>>> import numpy as np
>>> import numpy.linalg as la
>>> np.set_printoptions(suppress=True, linewidth=160)
>>> rng = np.random.default_rng(629)
>>> z = rng.integers(0, 2, 4)
>>> m1 = (z[:, None] == z) * 4 + np.eye(4)
>>> m1
array([[5., 4., 4., 0.],
       [4., 5., 4., 0.],
       [4., 4., 5., 0.],
       [0., 0., 0., 5.]])
>>> low = la.cholesky(m1)
>>> la.eigvalsh(m1).min() > 0
np.True_
>>> low.round(3)
array([[2.236, 0.   , 0.   , 0.   ],
       [1.789, 1.342, 0.   , 0.   ],
       [1.789, 0.596, 1.202, 0.   ],
       [0.   , 0.   , 0.   , 2.236]])
>>> np.round(np.diag(low) ** 2, 3)
array([5.   , 1.8  , 1.444, 5.   ])
>>> w, evecs = la.eigh(m1)
>>> vec = np.array([-1, 2, 3, 3])
>>> vec @ m1 @ vec
np.float64(123.0)
>>> np.round(evecs * np.maximum(w, 0) @ evecs.T, 3)
array([[5., 4., 4., 0.],
       [4., 5., 4., 0.],
       [4., 4., 5., 0.],
       [0., 0., 0., 5.]])
>>> np.round(la.eigvalsh(m1[1:, 1:]), 3)
array([1., 5., 9.])
>>> w, evecs = la.eig(m1)
>>> np.round(np.sort(la.eigvals(m1.T)), 3)
array([ 1.,  1.,  5., 13.])
>>> round(float(np.prod(w)), 3)
65.0
>>> w.round(3)
array([ 1., 13.,  1.,  5.])
>>> arr = np.loadtxt("x.csv", delimiter=",")
>>> arr
array([[ 0.,  2.,  0.,  2., -1.],
       [-2.,  0., -2., -1.,  1.],
       [ 0.,  2.,  0.,  2.,  0.],
       [-2.,  1., -2.,  0., -2.],
       [ 1., -1.,  0.,  2.,  0.]])
>>> left, sigma, vt = la.svd(arr)
>>> evecs = vt[:(sigma > 1e-8).sum()]
>>> vec = arr[4] + 5 * arr[1] + rng.integers(2) * np.eye(5)[3]
>>> vec
array([ -9.,  -1., -10.,  -2.,   5.])
>>> round(float(la.norm(vec - evecs.T @ evecs @ vec)), 3)
0.241
>>> print(np.round(np.diag(evecs.T @ evecs), 3))
[0.478 0.942 0.638 0.942 1.   ]
>>> round(la.det(2 * arr), 3), round(la.det(arr), 3)
(np.float64(0.0), np.float64(0.0))
>>> np.einsum("ii->", arr)
np.float64(0.0)
>>> print(np.round(la.det(arr.T), 3))
0.0
>>> print(np.round(np.poly(arr), 3) + 0)
[ 1.  0. 23.  0. 69.  0.]
>>> np.kron(np.eye(2, dtype=int), arr)
array([[ 0.,  2.,  0.,  2., -1.,  0.,  0.,  0.,  0., -0.],
       [-2.,  0., -2., -1.,  1., -0.,  0., -0., -0.,  0.],
       [ 0.,  2.,  0.,  2.,  0.,  0.,  0.,  0.,  0.,  0.],
       [-2.,  1., -2.,  0., -2., -0.,  0., -0.,  0., -0.],
       [ 1., -1.,  0.,  2.,  0.,  0., -0.,  0.,  0.,  0.],
       [ 0.,  0.,  0.,  0., -0.,  0.,  2.,  0.,  2., -1.],
       [-0.,  0., -0., -0.,  0., -2.,  0., -2., -1.,  1.],
       [ 0.,  0.,  0.,  0.,  0.,  0.,  2.,  0.,  2.,  0.],
       [-0.,  0., -0.,  0., -0., -2.,  1., -2.,  0., -2.],
       [ 0., -0.,  0.,  0.,  0.,  1., -1.,  0.,  2.,  0.]])
>>> left, sigma, vt = la.svd(arr)
>>> np.argmax(sigma[:-1] / (sigma[1:] + 1e-6)) + 1
np.int64(4)
>>> sigma.round(3) + 0
array([4.411, 4.411, 1.883, 1.883, 0.   ])
>>> A2 = left[:, :4] @ np.diag(sigma[:4]) @ vt[:4]
>>> la.matrix_rank(A2)
np.int64(4)
>>> round(float(la.norm(arr - A2) / la.norm(arr)), 3)
0.0
>>> A2.round(3) + 0
array([[ 0.,  2.,  0.,  2., -1.],
       [-2.,  0., -2., -1.,  1.],
       [ 0.,  2.,  0.,  2.,  0.],
       [-2.,  1., -2.,  0., -2.],
       [ 1., -1.,  0.,  2.,  0.]])
>>> E = np.load("sample3.npy")
>>> E
array([[ 1, -2,  0, -3, -1, -1,  2],
       [-2, 13, -6,  3, -7, -7, -7],
       [ 0, -6,  4,  2,  6,  6,  2],
       [-3,  3,  2, 10,  6,  6, -5],
       [-1, -7,  6,  6, 10, 10,  1],
       [-1, -7,  6,  6, 10, 10,  1],
       [ 2, -7,  2, -5,  1,  1,  5]])
>>> round(np.abs(la.eigvals(m1)).max(), 3)
np.float64(13.0)
>>> print(np.trace(m1))
20.0
>>> print(np.allclose(m1, m1.T))
True
>>> np.round(la.matrix_power(m1, 2), 3)
array([[57., 56., 56.,  0.],
       [56., 57., 56.,  0.],
       [56., 56., 57.,  0.],
       [ 0.,  0.,  0., 25.]])
>>> np.allclose(m1 @ m1.T, m1.T @ m1)
True
>>> print(round(float(la.norm(E, 2) / la.norm(E)), 3))
0.857
>>> print(np.argsort(-la.norm(E, axis=0).round(6), kind="stable")[:3])
[1 4 5]
>>> la.cond(E) > 100
np.True_
